$ python -q
>>> import numpy as np
>>> from numpy import linalg as LA
>>> np.set_printoptions(precision=2, suppress=True, linewidth=200, sign=" ")
>>> def rnd(a):
...     return np.round(a, 2) + 0
... 
>>> cent = 5 * np.array([[0.5, 0.2, 1.2, 0.6], [1.4, 0.0, -1.3, 1.5]])
>>> rng = np.random.default_rng(92)
>>> labels = rng.integers(0, 2, 29)
>>> feats = cent[labels] + rng.normal(size=(29, 4))
>>> rnd(feats)
array([[ 1.66,  0.58,  5.61,  2.94],
       [ 7.37, -0.79, -5.09,  6.96],
       [ 7.55, -0.08, -7.98,  7.2 ],
       [ 2.61,  3.13,  8.02,  3.27],
       [ 2.72,  0.99,  6.64,  2.49],
       [ 1.52,  4.25,  4.92,  0.17],
       [ 3.07,  1.83,  5.21,  2.4 ],
       [ 2.1 ,  1.57,  6.36,  2.81],
       [ 6.55, -0.52, -5.83,  7.92],
       [ 2.96,  1.66,  6.33,  3.12],
       [ 7.67, -1.17, -6.42,  6.79],
       [ 7.62,  0.39, -5.76,  6.05],
       [ 3.36,  1.38,  7.75,  2.12],
       [ 2.92, -0.62,  5.6 ,  2.73],
       [ 7.98, -0.14, -4.35,  7.07],
       [ 2.29,  0.11,  6.73,  2.31],
       [ 7.14, -0.88, -7.86,  6.42],
       [ 6.45,  0.98, -7.69,  9.82],
       [ 4.05,  2.66,  5.91,  2.69],
       [ 2.77, -0.28,  4.64,  3.93],
       [ 2.68,  0.1 ,  4.64,  2.94],
       [ 1.66,  0.56,  5.89,  3.07],
       [ 3.27,  1.03,  6.45,  2.54],
       [ 2.39,  0.62,  5.92,  3.48],
       [ 5.95, -0.28, -9.2 ,  7.8 ],
       [ 1.01,  0.85,  7.06,  3.74],
       [ 6.37,  1.18, -7.3 ,  7.51],
       [ 2.18,  1.15,  6.24,  4.38],
       [ 6.42, -0.44, -7.91,  8.25]])
>>> out = feats + rng.integers(-2, 3, (29, 2)) @ rng.integers(-2, 3, (2, 4))
>>> rnd(out)
array([[-0.34,  1.58,  6.61,  2.94],
       [ 7.37, -0.79, -5.09,  5.96],
       [ 7.55, -0.08, -7.98,  5.2 ],
       [ 0.61,  4.13,  9.02,  4.27],
       [ 6.72, -1.01,  4.64,  0.49],
       [ 1.52,  4.25,  4.92, -0.83],
       [ 1.07,  2.83,  6.21,  3.4 ],
       [-1.9 ,  3.57,  8.36,  1.81],
       [ 8.55, -1.52, -6.83,  7.92],
       [-1.04,  3.66,  8.33,  1.12],
       [ 7.67, -1.17, -6.42,  4.79],
       [11.62, -1.61, -7.76,  5.05],
       [ 7.36, -0.62,  5.75,  0.12],
       [ 6.92, -2.62,  3.6 ,  1.73],
       [ 5.98,  0.86, -3.35,  8.07],
       [-1.71,  2.11,  8.73,  1.31],
       [ 9.14, -1.88, -8.86,  6.42],
       [ 8.45, -0.02, -8.69,  9.82],
       [ 6.05,  1.66,  4.91,  2.69],
       [ 2.77, -0.28,  4.64,  4.93],
       [ 6.68, -1.9 ,  2.64,  4.94],
       [ 1.66,  0.56,  5.89,  2.07],
       [ 7.27, -0.97,  4.45,  3.54],
       [ 6.39, -1.38,  3.92,  2.48],
       [ 1.95,  1.72, -7.2 ,  7.8 ],
       [-2.99,  2.85,  9.06,  2.74],
       [ 2.37,  3.18, -5.3 ,  5.51],
       [-1.82,  3.15,  8.24,  4.38],
       [ 6.42, -0.44, -7.91,  6.25]])
>>> LA.matrix_rank(out - feats, tol=1e-8)
np.int64(2)
>>> rnd(LA.svd(out - feats, compute_uv=False))
array([ 19.6 ,   6.77,   0.  ,   0.  ])
>>> labels = feats[:, 3] > np.median(feats[:, 3])
>>> r0 = feats[labels].mean(axis=0) - feats[~labels].mean(axis=0)
>>> np.argsort(-np.abs(r0).round(6), kind="stable")
array([ 2,  3,  0,  1])
>>> ((feats - feats.mean(axis=0)) @ r0 > 0).astype(int)
array([ 0,  1,  1,  0,  0,  0,  0,  0,  1,  0,  1,  1,  0,  0,  1,  0,  1,  1,  0,  0,  0,  0,  0,  0,  1,  0,  1,  0,  1])
>>> labels.astype(int)
array([ 0,  1,  1,  0,  0,  0,  0,  0,  1,  0,  1,  1,  0,  0,  1,  0,  1,  1,  0,  1,  0,  0,  0,  0,  1,  1,  1,  1,  1])
>>> rnd((((feats - feats.mean(axis=0)) @ r0 > 0) == labels).mean())
np.float64(0.9)
>>> C2 = np.cov(feats, rowvar=False)
>>> rnd(np.corrcoef(feats[:, 3], feats[:, 1])[0, 1])
np.float64(-0.57)
>>> rnd(np.polyfit(feats[:, 3], feats[:, 1], 1))
array([-0.29,  2.02])
>>> np.argsort(-feats.std(axis=0).round(6), kind="stable")
array([ 2,  3,  0,  1])
>>> rnd(np.corrcoef(feats.T))
array([[ 1.  , -0.53, -0.92,  0.85],
       [-0.53,  1.  ,  0.54, -0.57],
       [-0.92,  0.54,  1.  , -0.92],
       [ 0.85, -0.57, -0.92,  1.  ]])
>>> C2.shape
(4, 4)
>>> np.argwhere(np.triu(np.abs(np.corrcoef(feats.T)) > 0.8, 1))
array([[ 0,  2],
       [ 0,  3],
       [ 2,  3]])
>>> rnd(C2)
array([[  5.43,  -1.53, -13.95,   4.86],
       [ -1.53,   1.55,   4.36,  -1.75],
       [-13.95,   4.36,  42.28, -14.66],
       [  4.86,  -1.75, -14.66,   6.01]])
>>> data = np.load("block14.npy")
>>> data
array([[ 14,  18,   0,  12,  16,   0,   4,   2,  12,  -8,   4],
       [-21, -27,   0, -18, -24,   0,  -6,  -3, -18,  12,  -6],
       [  7,   9,   0,   6,   8,   0,   2,   1,   6,  -4,   2],
       [ 14,  18,   0,  12,  16,   0,   4,   2,  12,  -8,   4],
       [  0,   0,   0,   0,   0,   0,   0,   0,   0,   0,   0],
       [-14, -18,   0, -12, -16,   0,  -4,  -2, -12,   8,  -4],
       [ -7,  -9,   0,  -6,  -8,   0,  -2,  -1,  -6,   4,  -2],
       [  0,   0,   0,   0,   0,   0,   0,   0,   0,   0,   0],
       [ 14,  18,   0,  12,  16,   0,   4,   2,  12,  -8,   4]])
>>> rnd(LA.norm(data, 2) / LA.norm(data))
np.float64(1.0)
>>> [round(float(x), 2) for x in LA.svd(data, compute_uv=False)[:3]]
[88.64, 0.0, 0.0]
>>> E = np.array([[-2, 2, -2, -2, 2, -1, -3],
...     [2, 2, -3, -3, -2, 0, 0],
...     [-3, 0, -1, -2, -1, -3, -2],
...     [1, -3, 1, 1, 3, 0, -3],
...     [2, -2, -2, -1, -2, 1, -2],
...     [-2, 3, 1, 2, 1, -2, 3]])
>>> E
array([[-2,  2, -2, -2,  2, -1, -3],
       [ 2,  2, -3, -3, -2,  0,  0],
       [-3,  0, -1, -2, -1, -3, -2],
       [ 1, -3,  1,  1,  3,  0, -3],
       [ 2, -2, -2, -1, -2,  1, -2],
       [-2,  3,  1,  2,  1, -2,  3]])
>>> r0 = np.array([0, 1])
>>> np.cross(E[5, :3], E[3, :3])
array([ 6,  3,  3])
>>> F = np.loadtxt("test9.csv", delimiter=",")
>>> F
array([[-5.,  5.,  0.,  0.,  0.,  0.,  0.,  0.,  0.,  0.,  0.,  0.,  0.],
       [ 5.,  6.,  5.,  0.,  0.,  0.,  0.,  0.,  0.,  0.,  0.,  0.,  0.],
       [ 0.,  5., -7.,  5.,  0.,  0.,  0.,  0.,  0.,  0.,  0.,  0.,  0.],
       [ 0.,  0.,  5., -3.,  5.,  0.,  0.,  0.,  0.,  0.,  0.,  0.,  0.],
       [ 0.,  0.,  0.,  5.,  4.,  5.,  0.,  0.,  0.,  0.,  0.,  0.,  0.],
       [ 0.,  0.,  0.,  0.,  5.,  6.,  5.,  0.,  0.,  0.,  0.,  0.,  0.],
       [ 0.,  0.,  0.,  0.,  0.,  5.,  7.,  5.,  0.,  0.,  0.,  0.,  0.],
       [ 0.,  0.,  0.,  0.,  0.,  0.,  5.,  0.,  5.,  0.,  0.,  0.,  0.],
       [ 0.,  0.,  0.,  0.,  0.,  0.,  0.,  5., -7.,  5.,  0.,  0.,  0.],
       [ 0.,  0.,  0.,  0.,  0.,  0.,  0.,  0.,  5., -9.,  5.,  0.,  0.],
       [ 0.,  0.,  0.,  0.,  0.,  0.,  0.,  0.,  0.,  5.,  7.,  5.,  0.],
       [ 0.,  0.,  0.,  0.,  0.,  0.,  0.,  0.,  0.,  0.,  5., -5.,  5.],
       [ 0.,  0.,  0.,  0.,  0.,  0.,  0.,  0.,  0.,  0.,  0.,  5.,  4.]])
>>> labels = rng.permutation(13)
>>> labels
array([  2,   9,   4,   5,  12,   6,   8,   3,   7,  10,  11,   1,   0])
>>> out = F[labels][:, labels]
>>> rnd(np.sort(np.abs(LA.eigvals(out))))
array([  0.5 ,   2.82,   3.53,   5.44,   6.23,   6.83,   8.24,   8.76,   9.59,  10.54,  12.1 ,  13.98,  14.66])
>>> np.diag(out)
array([-7., -9.,  4.,  6.,  4.,  7., -7., -3.,  0.,  7., -5.,  6., -5.])
>>> arr = np.load("run0.npy")
>>> rnd(arr)
array([[-13.63,  -9.89, -37.22,  -9.63,  23.49,  21.57, -11.59,   1.92],
       [-13.16,  -9.74, -36.19,  -9.16,  22.82,  21.01, -11.05,   1.82],
       [-10.13,  -8.74, -29.61,  -6.23,  18.53,  17.39,  -7.71,   1.2 ],
       [ -6.36,  -7.26, -21.03,  -2.81,  12.96,  12.7 ,  -3.74,   0.54],
       [ -4.2 ,  -6.22, -15.79,  -1.04,   9.58,   9.84,  -1.61,   0.24],
       [ -1.92,  -4.79,  -9.76,   0.54,   5.73,   6.53,   0.36,   0.03],
       [ -1.31,  -4.29,  -7.97,   0.86,   4.61,   5.55,   0.8 ,   0.  ],
       [ -0.71,  -3.69,  -6.05,   1.1 ,   3.41,   4.46,   1.16,   0.  ],
       [ -0.66,  -3.63,  -5.86,   1.12,   3.29,   4.35,   1.19,   0.01],
       [ -0.45,  -3.37,  -5.13,   1.16,   2.84,   3.93,   1.28,   0.01],
       [  0.12,  -2.31,  -2.62,   1.08,   1.32,   2.42,   1.31,   0.08],
       [  0.2 ,  -2.01,  -2.06,   0.98,   1.  ,   2.05,   1.23,   0.11],
       [  0.22,  -1.94,  -1.93,   0.95,   0.92,   1.97,   1.2 ,   0.11],
       [  0.26,  -1.61,  -1.42,   0.81,   0.63,   1.6 ,   1.06,   0.13],
       [  0.27,  -1.22,  -0.9 ,   0.62,   0.36,   1.19,   0.85,   0.15],
       [  0.26,  -1.18,  -0.85,   0.59,   0.33,   1.14,   0.82,   0.15],
       [  0.26,  -1.09,  -0.76,   0.55,   0.29,   1.06,   0.77,   0.15],
       [  0.09,  -0.29,  -0.12,   0.12,   0.02,   0.29,   0.21,   0.08],
       [ -0.01,   0.04,   0.01,  -0.01,   0.  ,  -0.04,  -0.03,  -0.02],
       [ -0.02,   0.06,   0.02,  -0.02,   0.  ,  -0.06,  -0.04,  -0.02],
       [ -0.1 ,   0.28,   0.07,  -0.07,   0.02,  -0.29,  -0.17,  -0.12],
       [ -0.1 ,   0.29,   0.07,  -0.07,   0.02,  -0.31,  -0.18,  -0.12],
       [ -0.26,   0.9 ,   0.11,   0.12,   0.15,  -1.09,  -0.33,  -0.6 ],
       [ -0.27,   1.07,   0.11,   0.31,   0.2 ,  -1.38,  -0.27,  -0.83],
       [ -0.25,   1.24,   0.12,   0.61,   0.25,  -1.73,  -0.13,  -1.11],
       [ -0.25,   1.25,   0.13,   0.63,   0.25,  -1.75,  -0.12,  -1.13],
       [  1.  ,   2.  ,   1.  ,   4.99,   0.  ,  -4.99,   2.99,  -3.99],
       [  1.74,   2.11,   1.61,   6.98,  -0.32,  -6.25,   4.58,  -5.1 ],
       [  6.08,   2.25,   5.69,  17.23,  -2.75, -12.33,  13.22, -10.27],
       [  7.62,   2.22,   7.25,  20.61,  -3.72, -14.29,  16.16, -11.88],
       [ 10.08,   2.15,   9.8 ,  25.87,  -5.33, -17.33,  20.78, -14.32]])
>>> C2 = np.cov(arr, rowvar=False)
>>> rnd(np.corrcoef(arr.T))
array([[ 1.  ,  0.87,  0.95,  0.87, -0.95, -0.97,  0.93, -0.73],
       [ 0.87,  1.  ,  0.94,  0.66, -0.93, -0.94,  0.71, -0.57],
       [ 0.95,  0.94,  1.  ,  0.69, -1.  , -0.94,  0.78, -0.54],
       [ 0.87,  0.66,  0.69,  1.  , -0.67, -0.88,  0.99, -0.96],
       [-0.95, -0.93, -1.  , -0.67,  1.  ,  0.92, -0.76,  0.5 ],
       [-0.97, -0.94, -0.94, -0.88,  0.92,  1.  , -0.91,  0.79],
       [ 0.93,  0.71,  0.78,  0.99, -0.76, -0.91,  1.  , -0.91],
       [-0.73, -0.57, -0.54, -0.96,  0.5 ,  0.79, -0.91,  1.  ]])
>>> rnd(np.corrcoef(arr[:, 5], arr[:, 0])[0, 1])
np.float64(-0.97)
>>> C2.shape
(8, 8)
>>> Xs = arr - arr.mean(axis=1)
Traceback (most recent call last):
  File "<python-input-48>", line 1, in <module>
    Xs = arr - arr.mean(axis=1)
         ~~~~^~~~~~~~~~~~~~~~~~
ValueError: operands could not be broadcast together with shapes (31,8) (31,) 
>>> Xs = arr - arr.mean(axis=0)
>>> Uu, s, vt = LA.svd(Xs, full_matrices=False)
>>> np.abs(Uu[:, 0]).argmax()
np.int64(0)
>>> rnd(s ** 2 / (s ** 2).sum())
array([ 0.89,  0.1 ,  0.01,  0.  ,  0.  ,  0.  ,  0.  ,  0.  ])
>>> rnd(Xs.mean(axis=0))
array([ 0.,  0.,  0.,  0.,  0.,  0.,  0.,  0.])
>>> rnd((s ** 2).sum() ** 2 / (s ** 4).sum())
np.float64(1.25)
>>> (np.sign(Uu[:, 0]) == np.sign(Uu[0, 0])).astype(int)
array([ 1,  1,  1,  1,  1,  1,  1,  1,  1,  1,  0,  0,  0,  0,  0,  0,  0,  0,  0,  0,  0,  0,  0,  0,  0,  0,  0,  0,  0,  0,  0])
>>> np.allclose(arr[:-1].T @ LA.lstsq(arr[:-1].T, arr[-1])[0], arr[-1])
True
>>> np.abs(np.diag(LA.qr(arr)[1])) > 1e-9
array([ True,  True,  True, False, False, False, False, False])
>>> X = np.load("mat.npy")
>>> X
array([[ 6,  3,  5,  3,  1,  4,  3,  4,  1],
       [ 3,  4,  2,  0,  4,  4,  3,  2,  2],
       [ 5,  2,  2,  5,  4,  3,  2,  5,  3],
       [ 3,  0,  5,  2,  3,  3,  4,  0,  4],
       [ 1,  4,  4,  3,  0,  0,  2,  3,  5],
       [ 4,  4,  3,  3,  0,  6,  2,  3,  4],
       [ 3,  3,  2,  4,  2,  2,  6,  0,  5],
       [ 4,  2,  5,  0,  3,  3,  0,  2,  3],
       [ 1,  2,  3,  4,  5,  4,  5,  3,  6]])
>>> ev, vecs = LA.eigh(X)
>>> x = np.array([0, 0, 1, 0, 0, 0, 1, 2, 2])
>>> x @ X @ x / (x @ x), rnd(ev[0]), rnd(ev[-1])
(np.float64(12.0), np.float64(-5.87), np.float64(27.4))
>>> np.abs(X).sum(axis=1).max(), rnd(np.abs(ev).max())
(np.int64(33), np.float64(27.4))
>>> (np.sign(vecs[:, -1].round(6)) == np.sign(vecs[0, -1].round(6))).astype(int)
array([ 1,  1,  1,  1,  1,  1,  1,  1,  1])
>>> rnd(LA.eigvalsh(X[1:, 1:]))
array([-5.8 , -5.24, -0.67,  1.25,  3.43,  4.51,  6.33, 24.18])
